% python3 -q
>>> import numpy as np
>>> np.set_printoptions(suppress=True, linewidth=120)
>>> data = np.array([[-2, -1, -1], [-2, 0, -1], [2, 0, -1], [-6, -1, -3]])
>>> out = np.c_[data[:, :1] @ np.array([[0]]), np.array([-3, 2, -1, 0])]
>>> out
array([[ 0, -3],
       [ 0,  2],
       [ 0, -1],
       [ 0,  0]])
>>> np.linalg.matrix_rank(np.c_[data, out])
np.int64(4)
>>> np.round(np.linalg.lstsq(data, out[:, 0])[0], 2)
array([0., 0., 0.])
>>> x0 = np.array([4, 4, 5])
>>> y = data @ x0
>>> c, lr = np.zeros(3), 1 / np.linalg.norm(data, 2) ** 2
>>> for i in range(25):
...     c -= lr * data.T @ (data @ c - y)
...     if i % 5 == 0: print(i, round(np.linalg.norm(data @ c - y), 2))
... 
0 5.94
5 4.63
10 3.65
15 2.94
20 2.42
>>> c.round(2)
array([4.52, 1.86, 4.67])
>>> np.round(np.linalg.cond(data), 2)
np.float64(10.57)
>>> np.abs(data).max()
np.int64(6)
>>> data - data[0]
array([[ 0,  0,  0],
       [ 0,  1,  0],
       [ 4,  1,  0],
       [-4,  0, -2]])
>>> np.count_nonzero(data)
np.int64(10)
>>> data.shape
(4, 3)
>>> data.sum(axis=1)
array([ -4,  -3,   1, -10])
>>> np.unravel_index(np.abs(data).argmax(), data.shape)
(np.int64(3), np.int64(0))
>>> def softmax(z):
...     e = np.exp(z - z.max(axis=-1, keepdims=True))
...     return e / e.sum(axis=-1, keepdims=True)
... 
>>> np.round(softmax(10 * data[1]), 2) + 0
array([0., 1., 0.])
>>> np.round(softmax(data).sum(axis=1), 2)
array([1., 1., 1., 1.])
>>> np.round(softmax(data[1]), 2)
array([0.09, 0.67, 0.24])
>>> S = data @ data.T / np.sqrt(3)
>>> np.round(softmax(S)[1] @ data, 2)
array([-5.98, -1.  , -2.99])
>>> np.round(softmax(S), 2) + 0
array([[0.  , 0.  , 0.  , 1.  ],
       [0.  , 0.  , 0.  , 0.99],
       [0.01, 0.01, 0.98, 0.  ],
       [0.  , 0.  , 0.  , 1.  ]])
>>> J = np.tanh(np.array([[-1.1, 1.9],
...     [0.9, 0.7],
...     [0.0, 0.4],
...     [-1.9, 1.9],
...     [0.4, 0.0],
...     [-0.5, -0.5],
...     [1.4, 1.2],
...     [0.4, 1.0],
...     [0.3, 0.4],
...     [0.1, 0.6],
...     [-0.1, 0.8],
...     [-1.2, -0.4],
...     [-1.6, -0.4],
...     [-0.7, 0.2],
...     [0.1, -0.2],
...     [-1.4, 1.9],
...     [0.4, -0.8],
...     [1.2, 1.1],
...     [0.4, -1.0],
...     [-1.3, 0.0],
...     [0.0, 2.1],
...     [0.8, 0.1],
...     [0.9, -1.0],
...     [1.6, 1.2],
...     [-0.5, 1.3]]) @ np.array([[2.2, 0.1, 0.1], [0.2, 0.3, 0.4]]))
>>> J.round(2)
array([[-0.97,  0.43,  0.57],
       [ 0.97,  0.29,  0.35],
       [ 0.08,  0.12,  0.16],
       [-1.  ,  0.36,  0.52],
       [ 0.71,  0.04,  0.04],
       [-0.83, -0.2 , -0.24],
       [ 1.  ,  0.46,  0.55],
       [ 0.79,  0.33,  0.41],
       [ 0.63,  0.15,  0.19],
       [ 0.33,  0.19,  0.24],
       [-0.06,  0.23,  0.3 ],
       [-0.99, -0.24, -0.27],
       [-1.  , -0.27, -0.31],
       [-0.91, -0.01,  0.01],
       [ 0.18, -0.05, -0.07],
       [-0.99,  0.41,  0.55],
       [ 0.62, -0.2 , -0.27],
       [ 0.99,  0.42,  0.51],
       [ 0.59, -0.25, -0.35],
       [-0.99, -0.13, -0.13],
       [ 0.4 ,  0.56,  0.69],
       [ 0.94,  0.11,  0.12],
       [ 0.94, -0.21, -0.3 ],
       [ 1.  ,  0.48,  0.56],
       [-0.69,  0.33,  0.44]])
>>> idx = J[:, 2] > np.median(J[:, 2])
>>> u = J[idx].mean(axis=0) - J[~idx].mean(axis=0)
>>> ((J - J.mean(axis=0)) @ u > 0).astype(int)
array([1, 1, 0, 1, 0, 0, 1, 1, 1, 1, 1, 0, 0, 0, 0, 1, 0, 1, 0, 0, 1, 1, 0, 1, 1])
>>> idx.astype(int)
array([1, 1, 0, 1, 0, 0, 1, 1, 0, 1, 1, 0, 0, 0, 0, 1, 0, 1, 0, 0, 1, 0, 0, 1, 1])
>>> out = np.c_[J[:, :1] @ np.array([[5]]), np.array([5, 9, 3, 2, -8, -2, -5, -2, 1, -3, 9, 3, -7, 7, -4, 3, -2, -3, -3, 9, -4, -7, -3, 4, 0])]
>>> out.round(2)
array([[-4.83,  5.  ],
       [ 4.86,  9.  ],
       [ 0.4 ,  3.  ],
       [-4.99,  2.  ],
       [ 3.53, -8.  ],
       [-4.17, -2.  ],
       [ 4.99, -5.  ],
       [ 3.97, -2.  ],
       [ 3.15,  1.  ],
       [ 1.64, -3.  ],
       [-0.3 ,  9.  ],
       [-4.96,  3.  ],
       [-4.99, -7.  ],
       [-4.53,  7.  ],
       [ 0.89, -4.  ],
       [-4.96,  3.  ],
       [ 3.08, -2.  ],
       [ 4.97, -3.  ],
       [ 2.96, -3.  ],
       [-4.97,  9.  ],
       [ 1.98, -4.  ],
       [ 4.72, -7.  ],
       [ 4.72, -3.  ],
       [ 4.99,  4.  ],
       [-3.43,  0.  ]])
>>> np.round(np.linalg.lstsq(J, out[:, 0])[0], 2) + 0
array([5., 0., 0.])
>>> O, V = np.linalg.qr(J[:, :1])[0], np.linalg.qr(J[:, 1:])[0]
>>> sig = np.linalg.svd(O.T @ V, compute_uv=False)
>>> np.round(np.degrees(np.arccos(sig.clip(0, 1))), 2)
array([23.78])
>>> round(float(np.linalg.norm(O @ O.T - V @ V.T, 2)), 2)
1.0
>>> (sig > 0.9).sum()
np.int64(1)
>>> mat = np.array([[1.1, 0.8, 0.4], [1.09, 0.72, 0.42], [0.6, -0.9, 1.2]])
>>> mat
array([[ 1.1 ,  0.8 ,  0.4 ],
       [ 1.09,  0.72,  0.42],
       [ 0.6 , -0.9 ,  1.2 ]])
>>> out = mat / np.sqrt((mat ** 2).mean(axis=1, keepdims=True))
>>> np.round(mat - mat.mean(axis=1, keepdims=True), 2)
array([[ 0.33,  0.03, -0.37],
       [ 0.35, -0.02, -0.32],
       [ 0.3 , -1.2 ,  0.9 ]])
>>> np.linalg.matrix_rank(mat - mat.mean(axis=1, keepdims=True))
np.int64(2)
>>> Uu, sig, vt = np.linalg.svd(mat, full_matrices=False)
>>> np.abs(Uu[:, 0]).round(6).argmax()
np.int64(0)
>>> round(np.sqrt((sig ** 2).sum()), 2), round(float(np.linalg.norm(mat)), 2)
(np.float64(2.55), 2.55)
>>> Uu.shape, sig.shape, vt.shape
((3, 3), (3,), (3, 3))
>>> Uu, sig, vt = np.linalg.svd(mat)
>>> np.argmax(sig[:-1] / (sig[1:] + 1e-6)) + 1
np.int64(2)
>>> sig.round(2)
array([2.04, 1.53, 0.01])
>>> out = Uu[:, :2] @ np.diag(sig[:2]) @ vt[:2]
>>> out.round(2)
array([[ 1.11,  0.8 ,  0.39],
       [ 1.08,  0.72,  0.43],
       [ 0.6 , -0.9 ,  1.2 ]])
>>> np.linalg.matrix_rank(out)
np.int64(2)
>>> round(np.abs(mat - out).max(), 2)
np.float64(0.01)
>>> np.argsort(-np.linalg.norm(mat, axis=0).round(6), kind="stable")[:3]
array([0, 1, 2])
>>> np.linalg.cond(mat) > 100
np.True_
>>> K = np.load("mat.npy")
>>> K.round(2)
array([[0.53, 0.42, 0.26],
       [0.42, 0.34, 0.21],
       [0.26, 0.21, 0.13]])
>>> np.round(np.linalg.det(K[::-1]), 2)
np.float64(0.0)
>>> np.round(np.linalg.eigvals(K), 2) + 0
array([1., 0., 0.])
>>> np.round(np.kron(np.eye(2, dtype=int), K), 2)
array([[0.53, 0.42, 0.26, 0.  , 0.  , 0.  ],
       [0.42, 0.34, 0.21, 0.  , 0.  , 0.  ],
       [0.26, 0.21, 0.13, 0.  , 0.  , 0.  ],
       [0.  , 0.  , 0.  , 0.53, 0.42, 0.26],
       [0.  , 0.  , 0.  , 0.42, 0.34, 0.21],
       [0.  , 0.  , 0.  , 0.26, 0.21, 0.13]])
>>> round(float(np.linalg.det(K.T)), 2)
0.0
>>> np.round(np.poly(K), 2) + 0
array([ 1., -1.,  0.,  0.])
>>> round(float(np.linalg.eigvals(K).sum().real), 2)
1.0
>>> round(float(np.linalg.det(2 * K)), 2), np.round(np.linalg.det(K), 2)
(0.0, np.float64(0.0))
>>> proj = np.triu(np.array([[3, 0, -2], [3, -2, 0], [0, -1, 2]]), 1) + np.eye(3)
>>> out = proj @ K @ np.linalg.inv(proj)
>>> np.round(proj @ K - K @ proj, 2)
array([[-0.53, -0.42,  0.79],
       [ 0.  ,  0.  ,  0.85],
       [ 0.  ,  0.  ,  0.53]])
>>> np.round(np.poly(out), 2) + 0
array([ 1., -1.,  0.,  0.])
>>> np.trace(out), np.trace(K)
(np.float64(1.0), np.float64(1.0))
>>> out.round(2)
array([[0.  , 0.  , 0.  ],
       [0.42, 0.34, 1.06],
       [0.26, 0.21, 0.66]])
>>> rng = np.random.default_rng(55)
>>> idx = rng.permutation(3)
>>> idx
array([0, 1, 2])
>>> out = K[idx][:, idx]
>>> np.round(np.diag(out), 2)
array([0.53, 0.34, 0.13])
>>> np.round(np.linalg.det(out), 2), round(np.linalg.det(K[idx]), 2)
(np.float64(0.0), np.float64(0.0))
>>> out.round(2)
array([[0.53, 0.42, 0.26],
       [0.42, 0.34, 0.21],
       [0.26, 0.21, 0.13]])
>>> np.allclose(out, K)
True
>>> np.round(np.sort(np.abs(np.linalg.eigvals(out))), 2) + 0
array([0., 0., 1.])
>>> x0 = np.array([1, 1, 0])
>>> np.round(np.linalg.eigvalsh(2 * K - np.eye(3)), 2)
array([-1., -1.,  1.])
>>> round(float((x0 - K @ x0) @ (K @ x0)), 2)
-0.0
>>> np.round(K @ K @ x0, 2)
array([0.95, 0.76, 0.48])
>>> proj = data @ np.linalg.solve(data.T @ data, data.T)
>>> np.round(proj @ data[:, 0], 2)
array([-2., -2.,  2., -6.])
>>> np.round(np.linalg.eigvalsh(proj), 2) + 0
array([0., 1., 1., 1.])
>>> C = 5 * np.array([[-1.8, -1.5, 0.9], [-2.1, -2.4, -1.1], [0.8, -0.7, 1.6]])
>>> idx = rng.integers(0, 3, 16)
>>> F = C[idx] + rng.normal(size=(16, 3))
>>> F.round(2)
array([[  5.9 ,  -3.05,   9.63],
       [  3.86,  -3.92,   8.47],
       [-10.44,  -6.39,   4.54],
       [-10.29,  -6.37,   5.18],
       [  3.67,  -4.13,   8.38],
       [-10.58,  -8.66,   5.79],
       [-10.14, -10.73,  -5.26],
       [ -8.76, -12.99,  -4.22],
       [ -9.46, -10.73,  -3.77],
       [  3.77,  -3.33,  10.16],
       [ -9.06, -10.85,  -6.77],
       [  6.09,  -2.84,   9.08],
       [-10.59,  -7.03,   2.3 ],
       [  4.93,  -3.34,   8.38],
       [  3.14,  -3.05,   7.98],
       [-10.6 ,  -7.09,   4.4 ]])
>>> out = np.c_[F[:, :2] @ np.array([[-3, 0], [-2, 0]]), np.array([0, 1, 1, 3, 1, 1, 3, 1, 1, 1, 1, 3, 1, 0, 1, 2])]
>>> out.round(2)
array([[-11.59,   0.  ,   0.  ],
       [ -3.74,   0.  ,   1.  ],
       [ 44.1 ,   0.  ,   1.  ],
       [ 43.62,   0.  ,   3.  ],
       [ -2.76,   0.  ,   1.  ],
       [ 49.04,   0.  ,   1.  ],
       [ 51.88,   0.  ,   3.  ],
       [ 52.25,   0.  ,   1.  ],
       [ 49.83,   0.  ,   1.  ],
       [ -4.64,   0.  ,   1.  ],
       [ 48.89,   0.  ,   1.  ],
       [-12.57,   0.  ,   3.  ],
       [ 45.83,   0.  ,   1.  ],
       [ -8.11,   0.  ,   0.  ],
       [ -3.33,   0.  ,   1.  ],
       [ 45.98,   0.  ,   2.  ]])
>>> np.round(np.linalg.lstsq(F, out[:, 0])[0], 2) + 0
array([-3., -2.,  0.])
>>> np.round(np.linalg.norm(out - F @ np.linalg.lstsq(F, out)[0], axis=0), 2) + 0
array([0.  , 0.  , 3.64])
>>> W0 = np.loadtxt("test5.csv", delimiter=",")
>>> W0
array([[-3.,  4., -1.],
       [ 4., -3.,  4.],
       [-1.,  4., -3.]])
>>> idx = rng.permutation(3)
>>> out = W0[:, idx] * rng.choice([-1, 1], 3)
>>> out
array([[ 4., -3.,  1.],
       [-3.,  4., -4.],
       [ 4., -1.,  3.]])
>>> Uu, _, vt = np.linalg.svd(W0.T @ out)
>>> np.round(np.linalg.lstsq(W0, out)[0], 2) + 0
array([[ 0.,  1.,  0.],
       [ 1.,  0.,  0.],
       [ 0.,  0., -1.]])
